$ python3 -q
>>> import numpy as np
>>> np.set_printoptions(precision=2, suppress=True, linewidth=100, legacy="1.25")
>>> sigma = 3 * 0.2 ** np.arange(3)
>>> rng = np.random.default_rng(9454)
>>> data = rng.normal(size=(24, 3)) * rng.permutation(sigma)
>>> data
array([[-0.68, -0.15, -0.04],
       [ 5.33,  0.21,  0.15],
       [-2.24,  0.72,  0.15],
       [-5.44,  0.36,  0.1 ],
       [-3.46, -0.07, -0.07],
       [ 4.03,  0.13, -0.07],
       [ 3.97,  0.43,  0.13],
       [-1.1 ,  0.85, -0.13],
       [-0.14, -1.41,  0.12],
       [-1.92, -0.04, -0.14],
       [ 3.71,  0.26,  0.23],
       [ 0.81, -0.54,  0.24],
       [ 1.77, -0.1 , -0.17],
       [-2.12,  0.47, -0.17],
       [-5.23,  0.22,  0.16],
       [-4.31, -0.65, -0.08],
       [-1.22, -0.46, -0.01],
       [-0.84, -0.29, -0.01],
       [-6.63, -0.8 ,  0.03],
       [-1.64,  0.95, -0.07],
       [-1.37,  0.71,  0.24],
       [ 7.01, -0.32, -0.15],
       [ 2.65, -0.24,  0.05],
       [-1.15, -1.1 ,  0.08]])
>>> Z = data[[6, 22]].astype(float)
>>> for _ in range(3):
...     labels = np.linalg.norm(data[:, None] - Z, axis=-1).argmin(axis=1)
...     Z = np.array([data[labels == j].mean(axis=0) for j in range(2)])
... 
>>> labels
array([1, 0, 1, 1, 1, 0, 0, 1, 1, 1, 0, 1, 0, 1, 1, 1, 1, 1, 1, 1, 1, 0, 0, 1])
>>> Z
array([[ 4.07,  0.05,  0.02],
       [-2.28, -0.07,  0.02]])
>>> np.bincount(labels)
array([ 7, 17])
>>> x = np.array([0, 2, -5])
>>> (data @ x).argmax()
7
>>> x @ data
Traceback (most recent call last):
  File "<python-input-13>", line 1, in <module>
    x @ data
    ~~^~~~~~
ValueError: matmul: Input operand 1 has a mismatch in its core dimension 0, with gufunc signature (n?,k),(k,m?)->(n?,m?) (size 24 is different from 3)
>>> np.linalg.norm(data @ x) <= np.linalg.norm(data, 2) * np.linalg.norm(x) + 1e-9
True
>>> np.sign((data @ x).round(6))
array([-1., -1.,  1.,  1.,  1.,  1.,  1.,  1., -1.,  1., -1., -1.,  1.,  1., -1., -1., -1., -1.,
       -1.,  1.,  1.,  1., -1., -1.])
>>> data @ np.eye(3)[2]
array([-0.04,  0.15,  0.15,  0.1 , -0.07, -0.07,  0.13, -0.13,  0.12, -0.14,  0.23,  0.24, -0.17,
       -0.17,  0.16, -0.08, -0.01, -0.01,  0.03, -0.07,  0.24, -0.15,  0.05,  0.08])
>>> Y = data / np.sqrt((data ** 2).mean(axis=1, keepdims=True))
>>> np.linalg.matrix_rank(Y) == np.linalg.matrix_rank(data)
True
>>> np.linalg.matrix_rank(data - data.mean(axis=1, keepdims=True))
2
>>> labels = data[:, 0] > np.median(data[:, 0])
>>> f = data[labels].mean(axis=0) - data[~labels].mean(axis=0)
>>> np.argsort(-np.abs(f).round(6), kind="stable")
array([0, 1, 2])
>>> labels.astype(int)
array([1, 1, 0, 0, 0, 1, 1, 1, 1, 0, 1, 1, 1, 0, 0, 0, 0, 1, 0, 0, 0, 1, 1, 0])
>>> def softmax(z):
...     e = np.exp(z - z.max(axis=-1, keepdims=True))
...     return e / e.sum(axis=-1, keepdims=True)
... 
>>> np.round(softmax(10 * data[4]), 2) + 0
array([0.  , 0.48, 0.52])
>>> att = data @ data.T / np.sqrt(3)
>>> softmax(att).round(6).argmax(axis=1)
array([18, 21, 18, 18, 18, 21, 21, 18, 18, 18, 21, 21, 21, 18, 18, 18, 18, 18, 18, 18, 18, 21, 21,
       18])
